In [1]: import numpy as np

In [2]: from numpy import linalg as LA

In [3]: np.set_printoptions(suppress=True, linewidth=120)

In [4]: def tidy(a):
   ...:     return np.round(a, 1) + 0
   ...: 

In [5]: F = np.load("x.npy")

In [6]: F
Out[6]: 
array([[-14.2,  -2.7,  -5.9,   4.5,  -6.2, -12.9,  -2.4,  18.8,   4.6,  -1.3],
       [  3.7,   4.1,   3.4,   0.7,  -0.2,   2.3,  -1.5, -10.1,  -4.5,   0.6],
       [ -4.1,  10. ,  -1.3,   1. ,  -1.6,  -0.9,  -4.4,  -2.4,   4.6,   3.6],
       [ 10.5,   2. ,   2.3,  -4.1,  -5.7,   3.5,   1.5,  -4.2,  -4. ,   0.5],
       [-15.5,   3.7,  -8.7,   7.6,  -4.5,  -5.5,  -1.1,  13. ,   3.5,  -0.5],
       [ -4.6,  -1.3,  -3.3,   0.9,   6.8,   3.8,   3.8,   2.6,   5.1,   0.7],
       [  4. ,  -5.7,   4. ,  -1.9,   4. ,   9. ,   3.8,  -7.4,  -1.4,  -0.9],
       [  3.3,  -5.8,  -1.5,  -0.2,  -3.2,   1. ,   2.7,   4.4,  -3. ,  -1. ],
       [ -2.5,   3. ,  -0.2,   1.3,   1.4,   4.1,  -0.1,  -3.1,   1.4,   1.1],
       [  9.1,   5.2,   6.4,  -5.6,   6.3,   6.8,   3.8,  -4.1,   6. ,   4.1],
       [  8.8,  -2.8,   6.8,  -4. ,  10.5,   8.2,   2.4, -13.6,  -0.8,   0.7],
       [  4.4,  -6.4,   1.5,  -0.6,   9.1,  11.2,   3.8, -10.4,  -5.3,   0.1],
       [  8.7,  -6.4,   3.2,  -6.2,   0.3,   2.1,   6. ,   2. ,   2.1,  -2.8],
       [  6.8,  -1.6,   2.6,  -2. ,   2.3,   3.7,   2.6,  -4.8,  -3.1,   0.4],
       [ -0.7,  -6.1,  -1.6,  -1.1,  -2.9,  -6.1,   2.1,  10.5,   0.5,  -2.9],
       [ -7.3,   9.2,  -1.2,   3.9,  -3.3,  -7.6,  -4.1,   4.2,   3.2,   3. ],
       [  4.4,   0.8,   3.8,  -0.1,  -0.6,   1.5,  -1.3, -10.4,  -4.1,  -1.6],
       [ -2. ,   0.2,  -1.2,  -1.2, -10.2,  -9.7,  -1.1,  12.5,   3. ,  -1.4],
       [  5.5,  -6.7,   0.3,  -3.3,  -2.4,   2.6,   1.9,  -2.9,  -3.1,  -2.8],
       [-12.5,   0. ,  -6.4,   6.4,  -8.3, -12. ,  -1.7,  16.6,   0.6,  -1.3],
       [ -2.7, -11.1,  -0.4,   1. ,   5.5,   1.8,   4.1,   4.9,  -2.6,  -4.2],
       [  4. ,   7.9,   1.5,  -0.9,   1. ,   3.7,  -3.9, -12.3,  -1.4,   3.4],
       [ -3.4,  -2.3,   3. ,   1. ,   4.5,  -0.1,  -1.9,  -2.7,   0.3,  -1.4],
       [ -5.7,  -6.8,  -5.2,   1.8,  -7.2,  -6.7,  -2.3,   7.8,  -4.4,  -3.9],
       [  8.2,  -2.3,   5.2,  -3.1,   7. ,  10.6,   1.3, -15.7,   0.1,   1.1],
       [  7.7,  -3.1,   3.1,  -3.6,   1.3,   1.2,   0.7,  -1.9,  -1.1,  -1.6],
       [  4.1,  -8.1,   0.5,  -3.4,  -2.1,   0.6,   4.7,   7.8,   1.4,  -1.1],
       [ -1.9,  -2.6,  -0.8,  -0.3,   4.7,   2.8,   4.2,   3.6,   4.8,  -0.1],
       [ -6.2,  -4.4,  -6.9,   4.3,  -4.5,  -2.5,  -0.6,   8.2,  -5.9,  -1.9],
       [ -9.1,   4. ,  -5.5,   4.2,  -3.5,  -5.6,  -3.3,   7.8,   0.9,  -0.2],
       [  5.9,   3. ,   4.5,  -4. ,   0.3,   2.5,   0.3,  -6.7,   1.9,   0.5],
       [ -9.5,   2.9,  -3.9,   1. ,   0.4,  -4.6,  -5.6,   2. ,   2.3,   0.4],
       [ -3.2,  -3.8,  -1.8,   2.3,  -5. ,  -1.4,  -2.4,  -2.3,  -4.7,  -3.7],
       [ -4.9,   5.3,  -1.2,   0.9,  -3.2,  -8.7,  -6.9,   3. ,   1.1,   1.9],
       [  1.5,   0.6,   1.4,  -2. ,  -0.5,  -1.8,  -0.1,   1.2,   3.6,  -0.6],
       [-14.9,  -4.9,  -8.4,   7.3,  -4.1,  -5.9,  -3.5,   8.8,  -1.9,  -2. ],
       [ -2.4,   8.6,  -0.7,   0.3,   1.1,  -3.8,  -4. ,  -1.5,   2.9,   3.5],
       [  9.9,  -4.1,   3.1,  -4.7,  -0.1,   3. ,   0.2,  -6.6,  -3. ,  -0.8],
       [  7.3,  -0.6,   2.1,  -2.9,   5. ,   6.1,   1.9,  -6.5,  -0.6,   1.5],
       [ -3.9,   2.8,  -0.2,   3.9,  -3. ,  -5.5,  -1.4,   5.8,  -2.1,  -0.3],
       [ -2.6,   0.9,  -0.7,   2.1,   5.1,   4.8,   0.7,  -3.9,   0.1,   1.9],
       [ -3.5,   4.2,   0.3,   0.5,   1.1,  -0.8,   0.3,   2. ,   3.9,   1. ],
       [  4. ,  -2.9,   1.1,  -1.9,   7.1,   9.8,   4.3,  -6.6,  -0.6,  -0.1],
       [  1.9,   1. ,  -1. ,  -1.3,  -1.2,   1.7,   1.5,   0.3,   0.6,  -0.8],
       [  2.7,   0.1,   4.7,   0.7,  -0.8,  -4.6,  -1.3,  -1.3,  -1.4,   0.1],
       [ -7.8,  -2.5,  -3.4,   3.1,   0.4,  -2.2,  -2.1,   2.6,  -1.9,  -1.4],
       [  6.2,   1.8,   3.8,  -3.9,  -0.4,   0.1,   0.1,  -5.9,   0.6,  -0.3]])

In [7]: gram = np.cov(F, rowvar=False)

In [8]: tidy(np.corrcoef(F.T))
Out[8]: 
array([[ 1. , -0.2,  0.9, -0.9,  0.5,  0.7,  0.6, -0.7, -0.3,  0.1],
       [-0.2,  1. ,  0. ,  0.2, -0.1, -0.2, -0.6, -0.1,  0.4,  0.8],
       [ 0.9,  0. ,  1. , -0.8,  0.6,  0.7,  0.4, -0.8, -0.1,  0.3],
       [-0.9,  0.2, -0.8,  1. , -0.4, -0.6, -0.6,  0.6,  0. , -0.1],
       [ 0.5, -0.1,  0.6, -0.4,  1. ,  0.8,  0.5, -0.7,  0.1,  0.3],
       [ 0.7, -0.2,  0.7, -0.6,  0.8,  1. ,  0.7, -0.8, -0.2,  0.2],
       [ 0.6, -0.6,  0.4, -0.6,  0.5,  0.7,  1. , -0.2,  0. , -0.2],
       [-0.7, -0.1, -0.8,  0.6, -0.7, -0.8, -0.2,  1. ,  0.3, -0.4],
       [-0.3,  0.4, -0.1,  0. ,  0.1, -0.2,  0. ,  0.3,  1. ,  0.4],
       [ 0.1,  0.8,  0.3, -0.1,  0.3,  0.2, -0.2, -0.4,  0.4,  1. ]])

In [9]: tidy(LA.eigvalsh(gram)[::-1])
Out[9]: array([152.9,  35.9,  21.8,  15.6,   4.8,   2.1,   1.3,   0.5,   0.3,   0.1])

In [10]: tidy(np.polyfit(F[:, 3], F[:, 6], 1))
Out[10]: array([-0.5,  0. ])

In [11]: print(tidy(F.std(axis=0)))
[6.9 4.8 3.7 3.3 4.6 5.7 3.  7.7 3.1 1.9]

In [12]: np.median(F, axis=0)
Out[12]: array([-0.7, -0.6, -0.2, -0.1, -0.2,  1. ,  0.1, -1.3,  0.1, -0.3])

In [13]: print(np.argwhere(np.triu(np.abs(np.corrcoef(F.T)) > 0.8, 1)))
[[0 2]
 [0 3]
 [1 9]
 [2 3]
 [4 5]
 [5 7]]

In [14]: cen = F - F.mean(axis=0)

In [15]: vecs = LA.svd(cen)[2][:1]

In [16]: Y = cen - cen @ vecs.T @ vecs

In [17]: tidy(np.cov(cen @ vecs.T, rowvar=False))
Out[17]: np.float64(152.9)

In [18]: LA.norm(Y, axis=1).round(6).argmax()
Out[18]: np.int64(20)

In [19]: tidy(np.diag(vecs.T @ vecs))
Out[19]: array([0.3, 0. , 0.1, 0. , 0.1, 0.2, 0. , 0.3, 0. , 0. ])

In [20]: tidy(LA.norm(Y) / LA.norm(cen))
Out[20]: np.float64(0.6)

In [21]: dist = LA.norm(F[:, None] - F[None], axis=-1)

In [22]: tidy(dist[:5, :5])
Out[22]: 
array([[ 0. , 40.7, 30.6, 40.8, 12.4],
       [40.7,  0. , 17. , 12.3, 35.2],
       [30.6, 17. ,  0. , 21.8, 23.7],
       [40.8, 12.3, 21.8,  0. , 37.1],
       [12.4, 35.2, 23.7, 37.1,  0. ]])

In [23]: dist.mean(axis=1).argmax()
Out[23]: np.int64(0)

In [24]: print(dist.shape)
(47, 47)

In [25]: Z = F[[32, 8]].astype(float)

In [26]: for _ in range(7):
    ...:     z = LA.norm(F[:, None] - Z, axis=-1).argmin(axis=1)
    ...:     Z = np.array([F[z == j].mean(axis=0) for j in range(2)])
    ...: 

In [27]: z
Out[27]: 
array([0, 1, 1, 1, 0, 1, 1, 1, 1, 1, 1, 1, 1, 1, 0, 0, 1, 0, 1, 0, 1, 1, 1, 0, 1, 1, 1, 1, 0, 0, 1, 0, 0, 0, 1, 0, 1,
       1, 1, 0, 1, 1, 1, 1, 1, 0, 1])

In [28]: tidy(Z[1] - Z[0])
Out[28]: array([ 11.1,  -0.4,   5.9,  -4.8,   6.4,   9.5,   3.6, -11.6,   0.1,   1.2])

In [29]: np.abs(Z[1] - Z[0]).argmax()
Out[29]: np.int64(7)

In [30]: tidy(Z)
Out[30]: 
array([[-7.8, -0.2, -4.1,  3.3, -4.3, -6.5, -2.4,  8. , -0.1, -1. ],
       [ 3.3, -0.6,  1.8, -1.6,  2. ,  3. ,  1.2, -3.6,  0. ,  0.1]])

In [31]: np.bincount(z)
Out[31]: array([15, 32])
